In [1]: import numpy as np

In [2]: import numpy.linalg as la

In [3]: np.set_printoptions(precision=4, suppress=True, linewidth=100)

In [4]: K = np.load("test7.npy")

In [5]: K
Out[5]: 
array([[ -2.769 ,   1.5137,   2.6535,  -1.4992,   3.0624,  -0.9716,   3.1722],
       [ -5.2669,   2.6092,   4.1865,  -1.6478,   4.832 ,  -0.7901,   4.2712],
       [  8.8772,  -4.1726,  -7.3546,   3.3659,  -7.1068,   1.9615,  -7.1465],
       [  4.9858,  -1.9796,  -4.7959,   1.9579,  -4.4115,   0.8535,  -4.3073],
       [ 11.5443,  -5.1396,  -8.7249,   4.1705,  -8.9138,   2.0585,  -9.0614],
       [ -4.3985,   2.7286,   3.4508,  -1.0504,   3.8734,  -1.0028,   3.9896],
       [ -9.3548,   4.4757,   7.8754,  -3.0546,   7.6351,  -1.9543,   7.9271],
       [  7.4638,  -4.0747,  -6.8883,   2.9362,  -7.1211,   2.03  ,  -6.6445],
       [  9.408 ,  -4.6194,  -7.8486,   2.4891,  -7.4893,   0.9423,  -8.1073],
       [ -1.8662,   0.986 ,   1.5569,  -0.7247,   1.6787,  -0.6669,   1.4009],
       [-10.084 ,   5.0014,   8.1872,  -2.9642,   9.0119,  -1.5654,   8.5336],
       [ -1.5906,   0.4244,   0.9594,  -0.3197,   0.7095,  -0.0006,   0.5327],
       [ -1.2558,   0.2761,   0.7795,  -0.8067,   0.4503,   0.2434,   0.81  ],
       [  4.9455,  -2.7242,  -4.314 ,   1.8498,  -4.0438,   0.8054,  -4.076 ],
       [ -7.6043,   4.2576,   6.7006,  -1.9989,   6.08  ,  -1.4469,   6.07  ],
       [  4.5839,  -2.8635,  -3.3959,   1.7064,  -4.1949,   0.426 ,  -4.1468],
       [  1.7041,  -1.2403,  -0.3273,   0.3497,  -0.8228,   0.6323,  -1.3936],
       [  2.7366,  -1.713 ,  -1.6506,   1.134 ,  -2.2162,   0.3703,  -1.6367],
       [  9.0085,  -4.7849,  -6.878 ,   3.4794,  -7.5173,   1.4119,  -7.0044],
       [  2.8991,  -0.9517,  -2.2588,   1.097 ,  -1.9295,   0.1229,  -2.3808],
       [  1.8687,  -1.4093,  -1.4383,   0.9799,  -1.9517,  -0.0264,  -1.8588],
       [ -4.4222,   2.0818,   3.4565,  -1.3147,   3.7805,  -0.6997,   3.744 ],
       [  2.061 ,  -1.9145,  -2.2595,   0.7612,  -1.5702,  -0.2456,  -1.9991],
       [ -4.1121,   1.8296,   3.6465,  -1.4115,   3.0409,  -0.8657,   3.4424],
       [  1.9051,  -1.5151,  -1.7301,   0.5068,  -1.6034,   0.7126,  -1.8863],
       [  0.6287,   0.0492,   0.0468,   0.0934,  -0.1111,   0.4903,  -0.208 ],
       [ -2.6687,   1.3358,   1.9687,  -0.4746,   2.1506,  -0.1995,   2.3823],
       [  4.5459,  -1.9802,  -3.8819,   1.4328,  -3.6706,  -0.0139,  -3.553 ],
       [  2.7102,  -1.3246,  -2.1848,   0.9212,  -2.0886,   0.4536,  -2.0274],
       [ -5.7518,   3.3476,   4.6135,  -1.7765,   5.299 ,  -1.1007,   4.7055],
       [  2.962 ,  -1.1047,  -2.0026,   1.0394,  -2.8455,   0.5489,  -1.9524],
       [  3.1279,  -0.872 ,  -2.6149,   0.9822,  -2.4489,   0.557 ,  -2.4635],
       [ -4.0305,   1.9229,   3.693 ,  -1.6082,   3.4042,  -0.8293,   3.7756],
       [ -1.7051,   1.0258,   0.9611,  -0.8097,   1.343 ,  -0.5147,   1.1102],
       [ -5.6915,   3.0396,   4.9877,  -1.7976,   5.1378,  -1.0394,   4.1844],
       [ -3.0409,   1.8019,   2.4441,  -1.2684,   2.5154,  -0.4455,   2.7535],
       [ -4.9796,   2.7044,   3.6584,  -2.0948,   4.3251,  -0.7893,   3.9839],
       [  2.8489,  -1.0036,  -2.2898,   0.4561,  -2.1222,   0.3596,  -2.4319],
       [ -8.2645,   4.358 ,   6.8976,  -3.356 ,   6.7956,  -1.8248,   7.1521],
       [  0.5898,  -0.3451,  -0.8498,   0.3877,  -0.9394,   0.1834,  -0.5512]])

In [6]: rng = np.random.default_rng(153)

In [7]: labels = rng.permutation(7)

In [8]: out = K[:, labels] * rng.choice([-1, 1], 7)

In [9]: out
Out[9]: 
array([[  2.6535,  -1.4992,  -3.1722,   3.0624,  -2.769 ,  -0.9716,  -1.5137],
       [  4.1865,  -1.6478,  -4.2712,   4.832 ,  -5.2669,  -0.7901,  -2.6092],
       [ -7.3546,   3.3659,   7.1465,  -7.1068,   8.8772,   1.9615,   4.1726],
       [ -4.7959,   1.9579,   4.3073,  -4.4115,   4.9858,   0.8535,   1.9796],
       [ -8.7249,   4.1705,   9.0614,  -8.9138,  11.5443,   2.0585,   5.1396],
       [  3.4508,  -1.0504,  -3.9896,   3.8734,  -4.3985,  -1.0028,  -2.7286],
       [  7.8754,  -3.0546,  -7.9271,   7.6351,  -9.3548,  -1.9543,  -4.4757],
       [ -6.8883,   2.9362,   6.6445,  -7.1211,   7.4638,   2.03  ,   4.0747],
       [ -7.8486,   2.4891,   8.1073,  -7.4893,   9.408 ,   0.9423,   4.6194],
       [  1.5569,  -0.7247,  -1.4009,   1.6787,  -1.8662,  -0.6669,  -0.986 ],
       [  8.1872,  -2.9642,  -8.5336,   9.0119, -10.084 ,  -1.5654,  -5.0014],
       [  0.9594,  -0.3197,  -0.5327,   0.7095,  -1.5906,  -0.0006,  -0.4244],
       [  0.7795,  -0.8067,  -0.81  ,   0.4503,  -1.2558,   0.2434,  -0.2761],
       [ -4.314 ,   1.8498,   4.076 ,  -4.0438,   4.9455,   0.8054,   2.7242],
       [  6.7006,  -1.9989,  -6.07  ,   6.08  ,  -7.6043,  -1.4469,  -4.2576],
       [ -3.3959,   1.7064,   4.1468,  -4.1949,   4.5839,   0.426 ,   2.8635],
       [ -0.3273,   0.3497,   1.3936,  -0.8228,   1.7041,   0.6323,   1.2403],
       [ -1.6506,   1.134 ,   1.6367,  -2.2162,   2.7366,   0.3703,   1.713 ],
       [ -6.878 ,   3.4794,   7.0044,  -7.5173,   9.0085,   1.4119,   4.7849],
       [ -2.2588,   1.097 ,   2.3808,  -1.9295,   2.8991,   0.1229,   0.9517],
       [ -1.4383,   0.9799,   1.8588,  -1.9517,   1.8687,  -0.0264,   1.4093],
       [  3.4565,  -1.3147,  -3.744 ,   3.7805,  -4.4222,  -0.6997,  -2.0818],
       [ -2.2595,   0.7612,   1.9991,  -1.5702,   2.061 ,  -0.2456,   1.9145],
       [  3.6465,  -1.4115,  -3.4424,   3.0409,  -4.1121,  -0.8657,  -1.8296],
       [ -1.7301,   0.5068,   1.8863,  -1.6034,   1.9051,   0.7126,   1.5151],
       [  0.0468,   0.0934,   0.208 ,  -0.1111,   0.6287,   0.4903,  -0.0492],
       [  1.9687,  -0.4746,  -2.3823,   2.1506,  -2.6687,  -0.1995,  -1.3358],
       [ -3.8819,   1.4328,   3.553 ,  -3.6706,   4.5459,  -0.0139,   1.9802],
       [ -2.1848,   0.9212,   2.0274,  -2.0886,   2.7102,   0.4536,   1.3246],
       [  4.6135,  -1.7765,  -4.7055,   5.299 ,  -5.7518,  -1.1007,  -3.3476],
       [ -2.0026,   1.0394,   1.9524,  -2.8455,   2.962 ,   0.5489,   1.1047],
       [ -2.6149,   0.9822,   2.4635,  -2.4489,   3.1279,   0.557 ,   0.872 ],
       [  3.693 ,  -1.6082,  -3.7756,   3.4042,  -4.0305,  -0.8293,  -1.9229],
       [  0.9611,  -0.8097,  -1.1102,   1.343 ,  -1.7051,  -0.5147,  -1.0258],
       [  4.9877,  -1.7976,  -4.1844,   5.1378,  -5.6915,  -1.0394,  -3.0396],
       [  2.4441,  -1.2684,  -2.7535,   2.5154,  -3.0409,  -0.4455,  -1.8019],
       [  3.6584,  -2.0948,  -3.9839,   4.3251,  -4.9796,  -0.7893,  -2.7044],
       [ -2.2898,   0.4561,   2.4319,  -2.1222,   2.8489,   0.3596,   1.0036],
       [  6.8976,  -3.356 ,  -7.1521,   6.7956,  -8.2645,  -1.8248,  -4.358 ],
       [ -0.8498,   0.3877,   0.5512,  -0.9394,   0.5898,   0.1834,   0.3451]])

In [10]: left, _, VT = la.svd(K.T @ out)

In [11]: np.round(left @ VT, 4) + 0
Out[11]: 
array([[ 0.,  0.,  0.,  0.,  1.,  0.,  0.],
       [ 0.,  0.,  0.,  0.,  0.,  0., -1.],
       [ 1.,  0.,  0.,  0.,  0.,  0.,  0.],
       [ 0.,  1.,  0.,  0.,  0.,  0.,  0.],
       [ 0.,  0.,  0.,  1.,  0.,  0.,  0.],
       [ 0.,  0.,  0.,  0.,  0.,  1.,  0.],
       [ 0.,  0., -1.,  0.,  0.,  0.,  0.]])

In [12]: P = K @ la.solve(K.T @ K, K.T)

In [13]: np.allclose(P @ P, P)
Out[13]: True

In [14]: data = np.load("arr.npy")

In [15]: data
Out[15]: 
array([[  0,  -8,   7,   0,   9,  -8,  -9,  -7,   8,  -6,   6],
       [ -2, -14,   2,   4,   6,  -6, -10,  -5,   5, -11,  12],
       [ -2,  -8,  -4,  13,   7, -12, -12, -11,  14,  -5,   7],
       [  5, -12, -13,  21,   1, -21, -15,  -3,  13,  -3,   4],
       [ 14,  -6,  -8,  21,  10, -20, -24,  -6,   7, -11,  10],
       [  5,   1,  -2,  19,   1, -24, -16,  -9,   3, -16,  14],
       [  5,  -2,  -8,  13,  -3, -27, -13, -11,   3, -12,  14],
       [ -4,   4,  -8,   5,   3, -34, -13, -10,   4, -14,  22],
       [ -9,  -5,   0,  -3,   5, -29, -10,  -2,  11, -17,  19],
       [-11,  -8,   8,   1,  -1, -25,  -5,  -2,   6, -15,  11],
       [ -8,  -4,  14,  -6,  -9, -23,   3,  -1,   5, -24,   4],
       [ -3,  -8,  20,  -4,  -5, -19,   9,   4,  -3, -31,   7],
       [  0, -14,  12,   3,   0, -22,   5,   9,   6, -29,  -2],
       [ -2, -22,   8,  11,   9, -25,   7,  12,  13, -28,  -6],
       [  3, -27,   2,   5,   1, -24,   9,  16,  11, -34,   2],
       [ -4, -19,   9,  12,  -4, -32,  13,  24,  13, -33,   8],
       [  2, -18,   0,  11,  -7, -40,  13,  20,  13, -42,   6],
       [  3, -27,  -6,  10, -14, -31,  19,  16,   7, -45,  13],
       [  0, -29,  -1,  14, -11, -32,  21,  24,   4, -45,  20],
       [ -8, -30,   8,   7,  -2, -28,  27,  20,   7, -47,  21],
       [ -3, -24,   2,   3,  -9, -27,  26,  22,   0, -41,  27],
       [ -6, -28,   6,  -2,  -6, -22,  18,  29,  -7, -36,  27],
       [ -8, -22,  -3,  -6, -14, -19,  15,  32, -12, -33,  25],
       [-14, -21,  -2,  -2, -12, -22,  10,  34,  -7, -31,  24],
       [-19, -30,   3,   5, -21, -31,  18,  41,   0, -30,  31],
       [-23, -38,  -1,  -2, -15, -39,  10,  36,  -6, -34,  22],
       [-18, -32,   4,  -3, -10, -41,  10,  32, -12, -31,  20],
       [-22, -31,   0,  -8, -15, -50,  11,  23, -20, -39,  22],
       [-28, -23,   0,  -5, -15, -41,   4,  17, -13, -34,  21],
       [-20, -22,  -4, -11,  -8, -38,   2,  13, -17, -41,  27],
       [-11, -29, -12, -16,   1, -40,   3,  10, -13, -40,  29],
       [-11, -32, -11, -14,  10, -37,  12,  12, -15, -36,  38],
       [-19, -34,  -7, -20,  11, -40,   3,  19,  -8, -37,  32],
       [-26, -26, -11, -21,   2, -37,  -1,  28,   0, -31,  25],
       [-17, -27, -10, -16,  -7, -41,   2,  24,   2, -25,  25],
       [-24, -19, -10, -15,  -5, -38,  10,  33,  11, -25,  27],
       [-19, -14,  -7, -22, -11, -30,   1,  24,   7, -29,  34],
       [-24, -23, -16, -27,  -6, -31,   4,  32,  13, -24,  33],
       [-15, -28, -18, -35,   0, -27,   1,  26,   4, -22,  41],
       [ -8, -19, -22, -31,  -5, -27,   1,  32,   4, -15,  43],
       [ -2, -17, -22, -37,   3, -30,   1,  37,   5, -11,  47],
       [ -3, -17, -21, -30,   4, -35,   9,  41,   1,  -6,  43]])

In [16]: dist = la.norm(data[:, None] - data[None], axis=-1)

In [17]: np.unravel_index(dist.round(6).argmax(), dist.shape)
Out[17]: (np.int64(4), np.int64(27))

In [18]: dist[:5, :5]
Out[18]: 
array([[ 0.    , 13.    , 19.4165, 34.7131, 35.7631],
       [13.    ,  0.    , 19.2873, 32.218 , 33.5559],
       [19.4165, 19.2873,  0.    , 20.347 , 26.    ],
       [34.7131, 32.218 , 20.347 ,  0.    , 21.2132],
       [35.7631, 33.5559, 26.    , 21.2132,  0.    ]])

In [19]: (dist + 1e9 * np.eye(42)).round(6).argmin(axis=1)
Out[19]: 
array([ 1,  0,  1,  2,  5,  6,  5,  6,  9,  8, 11, 10, 13, 14, 13, 16, 15, 18, 17, 20, 21, 22, 23,
       22, 25, 26, 25, 28, 29, 28, 31, 30, 31, 34, 33, 37, 37, 35, 39, 40, 39, 40])

In [20]: out = np.array([[2, 0, 1],
    ...:     [3, 0, 0],
    ...:     [3, 3, 0],
    ...:     [3, 0, 3],
    ...:     [2, 0, 1],
    ...:     [1, 1, 3],
    ...:     [1, 3, 0],
    ...:     [2, 1, 1],
    ...:     [3, 0, 2],
    ...:     [0, 1, 0],
    ...:     [1, 0, 1]])

In [21]: data @ out
Out[21]: 
array([[  14,  -27,    0],
       [ -15,  -46,   15],
       [  16,  -76,   32],
       [   1, -111,   33],
       [  44, -133,   45],
       [  31, -103,    2],
       [ -26, -113,  -31],
       [ -32, -121,  -68],
       [ -23,  -78,  -61],
       [ -26,  -33,  -63],
       [ -25,    3,  -91],
       [   4,   41,  -72],
       [  20,    9,  -38],
       [  44,    4,   -3],
       [   0,   -9,  -13],
       [  66,   25,  -10],
       [  27,  -23,  -40],
       [ -37,  -21,  -31],
       [  -1,    7,  -13],
       [  16,   50,  -18],
       [ -11,   38,  -35],
       [ -36,   43,  -42],
       [ -88,   16,  -64],
       [ -68,    5,  -54],
       [ -46,   43,  -46],
       [-152,  -10, -115],
       [-132,    2, -132],
       [-222,  -33, -206],
       [-191,  -46, -169],
       [-201,  -72, -169],
       [-218,  -97, -165],
       [-181,  -58, -134],
       [-190,  -70, -153],
       [-179,  -76, -145],
       [-167,  -66, -142],
       [ -92,  -30, -106],
       [-115,  -53, -114],
       [-149,  -59, -113],
       [-194,  -74, -126],
       [-149,  -73, -104],
       [-119,  -67, -106],
       [-100,  -36, -108]])

In [22]: np.einsum("ij,ij->i", data, data)
Out[22]: 
array([ 524,  707,  981, 1649, 2119, 1766, 1639, 2251, 1856, 1287, 1549, 1991, 1820, 2561, 2962,
       3709, 4636, 4891, 5641, 5693, 4978, 4619, 4257, 4115, 6563, 6796, 5783, 7289, 5315, 5401,
       5682, 6184, 6514, 5658, 4938, 5395, 4734, 5961, 6145, 5739, 6780, 6528])

In [23]: np.einsum("ij->j", data)
Out[23]: array([ -356,  -812,  -122,  -158,  -132, -1225,   169,   675,    67, -1119,   855])

In [24]: la.matrix_rank(data @ out)
Out[24]: np.int64(3)
